>>> import numpy as np
>>> np.set_printoptions(precision=3, suppress=True, linewidth=140)
>>> def rnd(a):
...     return np.round(a, 3) + 0
... 
>>> arr = np.load("w.npy")
>>> arr
array([[ 0.18, -1.44, -0.18, -1.08,  0.36],
       [-0.26,  2.08,  0.26,  1.56, -0.52],
       [ 0.28, -2.24, -0.28, -1.68,  0.56],
       [ 0.04, -0.32, -0.04, -0.24,  0.08],
       [ 0.28, -2.24, -0.28, -1.68,  0.56],
       [ 0.06, -0.48, -0.06, -0.36,  0.12]])
>>> rk = np.linalg.matrix_rank(arr)
>>> rk
np.int64(1)
>>> null = np.linalg.svd(arr)[2][rk:].T
>>> [int(np.linalg.matrix_rank(arr[:i])) for i in range(1, len(arr) + 1)]
[1, 1, 1, 1, 1, 1]
>>> null.shape
(5, 4)
>>> np.linalg.matrix_rank(arr.T @ arr), np.linalg.matrix_rank(arr @ arr.T)
(np.int64(1), np.int64(1))
>>> mat = np.load("data.npy")
>>> rnd(mat)
array([[ 34.791,  -2.916,   0.664,  22.999],
       [  4.422,  -4.554,  -2.262,  10.056],
       [  1.18 ,  -4.344,  -2.207,   7.87 ],
       [ -2.644,  -3.377,  -1.562,   3.893],
       [ -2.994,  -3.037,  -1.319,   3.059],
       [ -0.981,  -0.523,   0.023,   0.011],
       [ -0.767,  -0.402,   0.039,  -0.019],
       [ -5.404,  -1.503,  -8.761,   7.145],
       [-44.894, -13.2  , -33.4  ,  21.732],
       [-61.636, -17.964, -42.477,  26.352]])
>>> cov = np.cov(mat, rowvar=False)
>>> np.argsort(-mat.std(axis=0).round(6), kind="stable")
array([0, 2, 3, 1])
>>> np.argwhere(np.triu(np.abs(np.corrcoef(mat.T)) > 0.8, 1))
array([[0, 1],
       [0, 2],
       [1, 2]])
>>> rnd(np.corrcoef(mat.T))
array([[ 1.   ,  0.855,  0.923, -0.417],
       [ 0.855,  1.   ,  0.954, -0.795],
       [ 0.923,  0.954,  1.   , -0.727],
       [-0.417, -0.795, -0.727,  1.   ]])
>>> rnd(np.linalg.eigvalsh(cov)[::-1])
array([987.155, 101.198,   2.659,   0.   ])
>>> rnd(np.corrcoef(mat[:, 0], mat[:, 3])[0, 1])
np.float64(-0.417)
>>> np.argsort(-np.linalg.norm(arr, axis=0).round(6), kind="stable")[:3]
array([1, 3, 4])
>>> [round(float(x), 3) for x in np.linalg.svd(arr, compute_uv=False)[:3]]
[5.27, 0.0, 0.0]
>>> np.linalg.matrix_rank(arr, rtol=0.1)
np.int64(1)
>>> np.linalg.cond(arr) > 100
np.True_
>>> cen = mat - mat.mean(axis=0)
>>> evecs = np.linalg.svd(cen)[2][:3]
>>> other = cen - cen @ evecs.T @ evecs
>>> rnd(np.diag(evecs.T @ evecs))
array([0.907, 0.631, 0.738, 0.725])
>>> rnd(np.linalg.norm(other) / np.linalg.norm(cen))
np.float64(0.0)
>>> rnd(other.std(axis=0))
array([0., 0., 0., 0.])
>>> [round(float(x), 3) for x in np.linalg.svd(mat, compute_uv=False)[:3]]
[104.627, 40.337, 5.698]
>>> cov = mat.T @ mat
>>> rnd(np.trace(cov)), rnd((mat ** 2).sum())
(np.float64(12606.391), np.float64(12606.391))
>>> rnd(np.diag(cov))
array([7092.485,  568.36 , 3011.26 , 1934.286])
>>> W0 = np.load("x.npy")
>>> W0
array([[0, 1, 0, 2],
       [0, 0, 0, 3],
       [0, 0, 0, 2],
       [0, 0, 0, 0]])
>>> rk = np.linalg.matrix_rank(W0)
>>> rk
np.int64(2)
>>> null = np.linalg.svd(W0)[2][rk:].T
>>> [int(np.linalg.matrix_rank(np.delete(W0, i, axis=0))) for i in range(4)]
[1, 2, 2, 2]
>>> np.allclose(W0 @ null, 0)
True
>>> np.linalg.matrix_rank(W0.T @ W0), np.linalg.matrix_rank(W0 @ W0.T)
(np.int64(2), np.int64(2))
>>> [int(np.linalg.matrix_rank(W0[:, :j + 1])) for j in range(4)]
[0, 1, 1, 2]
>>> null @ null.T
array([[1., 0., 0., 0.],
       [0., 0., 0., 0.],
       [0., 0., 1., 0.],
       [0., 0., 0., 0.]])
>>> np.allclose(W0 @ W0.T, W0.T @ W0)
False
>>> np.linalg.matrix_power(W0, 2)
array([[0, 0, 0, 3],
       [0, 0, 0, 0],
       [0, 0, 0, 0],
       [0, 0, 0, 0]])
>>> (W0 + W0.T) / 2
array([[0. , 0.5, 0. , 1. ],
       [0.5, 0. , 0. , 1.5],
       [0. , 0. , 0. , 1. ],
       [1. , 1.5, 1. , 0. ]])
>>> proj = np.triu(np.array([[2, -1, 0, -2], [-1, -2, -2, 1], [-2, 1, -1, -2], [1, -1, -2, 0]]), 1) + np.eye(4)
>>> other = proj @ W0 @ np.linalg.inv(proj)
>>> proj @ W0 - W0 @ proj
array([[ 0.,  0.,  2., -4.],
       [ 0.,  0.,  0., -4.],
       [ 0.,  0.,  0.,  0.],
       [ 0.,  0.,  0.,  0.]])
>>> np.linalg.matrix_rank(other)
np.int64(2)
>>> np.trace(other), np.trace(W0)
(np.float64(0.0), np.int64(0))
>>> np.einsum("ij,ji->", W0, W0)
np.int64(0)
>>> np.poly(W0)
array([1., 0., 0., 0., 0.])
>>> rnd(np.linalg.eigvals(W0).sum().real)
np.float64(0.0)
>>> rnd(np.linalg.det(W0[::-1]))
np.float64(0.0)
>>> feats = np.abs(np.array([[2, 0, 0, -1], [-1, 0, 2, 1], [-1, 2, 2, -2], [2, 1, 2, 0]])) + np.eye(4)
>>> feats = feats / feats.sum(axis=1, keepdims=True)
>>> rnd(feats)
array([[0.75 , 0.   , 0.   , 0.25 ],
       [0.2  , 0.2  , 0.4  , 0.2  ],
       [0.125, 0.25 , 0.375, 0.25 ],
       [0.333, 0.167, 0.333, 0.167]])
>>> x = np.array([5, -1, 0, 4])
>>> rnd(feats @ x)
array([4.75 , 1.6  , 1.375, 2.167])
>>> rnd((feats * x).sum(axis=1))
array([4.75 , 1.6  , 1.375, 2.167])
>>> rnd(feats * x)
array([[ 3.75 ,  0.   ,  0.   ,  1.   ],
       [ 1.   , -0.2  ,  0.   ,  0.8  ],
       [ 0.625, -0.25 ,  0.   ,  1.   ],
       [ 1.667, -0.167,  0.   ,  0.667]])
>>> np.sign((feats @ x).round(6))
array([1., 1., 1., 1.])
>>> rnd(feats @ np.eye(4)[0])
array([0.75 , 0.2  , 0.125, 0.333])
>>> (feats @ x).argmax()
np.int64(0)
>>> X = np.load("test4.npy")
>>> X
array([[ 2,  6, -1,  1],
       [ 0,  0, -1,  2],
       [-1, -3,  1, -2],
       [ 1,  3, -1,  0]])
>>> proj = np.triu(np.array([[-2, 2, -1, -1], [-2, 1, 2, -1], [-2, 1, -2, -2], [1, 0, 2, 0]]), 1) + np.eye(4)
>>> other = proj @ X @ np.linalg.inv(proj)
>>> other
array([[ 2.,  2., -5.,  1.],
       [-3., -3.,  5.,  2.],
       [-3., -3.,  6.,  4.],
       [ 1.,  1., -2., -2.]])
>>> rk = np.linalg.matrix_rank(X)
>>> rk
np.int64(3)
>>> null = np.linalg.svd(X)[2][rk:].T
>>> [int(np.linalg.matrix_rank(X[:, :j + 1])) for j in range(4)]
[1, 1, 2, 3]
>>> [int(np.linalg.matrix_rank(X[:i])) for i in range(1, len(X) + 1)]
[1, 2, 3, 3]
>>> rnd(np.sort(np.abs(np.linalg.eigvals(X))))
array([0.   , 0.418, 1.825, 5.243])
>>> np.allclose(X, X.T)
False
>>> rng = np.random.default_rng(903)
>>> lab = rng.permutation(4)
>>> lab
array([2, 1, 0, 3])
>>> other = X[lab][:, lab]
>>> rnd(np.sort(np.abs(np.linalg.eigvals(other))))
array([0.   , 0.418, 1.825, 5.243])
>>> W1 = np.array([[-2, 0, -3, 0, 3, 0],
...     [3, 1, 1, 2, -2, -3],
...     [0, -1, -1, 3, 3, -2],
...     [2, -1, -3, 2, -2, -2]])
>>> coef = np.array([3, -2, -3, 0, 3, 3])
>>> hid = np.maximum(X @ W1 + coef, 0)
>>> hid
array([[19,  4,  0, 11,  0,  0],
       [ 7,  0,  0,  1,  0,  1],
       [ 0,  0,  2,  0, 13, 14],
       [10,  2,  0,  3,  0,  0]])
>>> (hid > 0).astype(int)
array([[1, 1, 0, 1, 0, 0],
       [1, 0, 0, 1, 0, 1],
       [0, 0, 1, 0, 1, 1],
       [1, 1, 0, 1, 0, 0]])
>>> Z = np.array([[1, 0, 2],
...     [-2, 2, 1],
...     [-1, 0, -1],
...     [1, -1, 0],
...     [-2, -1, -2],
...     [3, -2, 1]])
>>> (hid @ Z).round(6).argmax(axis=1)
array([2, 2, 0, 2])
>>> F = np.loadtxt("block14.csv", delimiter=",")
>>> F
array([[6., 1., 1.],
       [1., 6., 1.],
       [1., 1., 6.]])
>>> rnd(np.linalg.det(2 * F)), rnd(np.linalg.det(F))
(np.float64(1600.0), np.float64(200.0))
>>> Uu, sigma, VT = np.linalg.svd(W0)
>>> evecs = VT[:(sigma > 1e-8).sum()]
>>> x = W0[1] + -3 * W0[0] + rng.integers(2) * np.eye(4)[3]
>>> x
array([ 0., -3.,  0., -2.])
>>> np.linalg.matrix_rank(np.vstack([W0, x]))
np.int64(2)
>>> np.allclose(evecs.T @ evecs @ x, x)
True
>>> lab = rng.permutation(3)
>>> lab
array([0, 2, 1])
>>> other = F[lab][:, lab]
>>> np.diag(other)
array([6., 6., 6.])
>>> np.trace(other)
np.float64(18.0)
>>> np.allclose(other, F)
True
>>> evals, evecs = np.linalg.eigh(F)
>>> x = np.array([-2, 2, -2])
>>> rnd(np.linalg.eigvalsh(F[1:, 1:]))
array([5., 7.])
>>> rnd(evecs * np.sqrt(evals) @ evecs.T)
array([[2.434, 0.197, 0.197],
       [0.197, 2.434, 0.197],
       [0.197, 0.197, 2.434]])
>>> rnd(x @ F @ x / (x @ x)), rnd(evals[0]), rnd(evals[-1])
(np.float64(5.333), np.float64(5.0), np.float64(8.0))
>>> (np.sign(evecs[:, -1].round(6)) == np.sign(evecs[0, -1].round(6))).astype(int)
array([1, 1, 1])
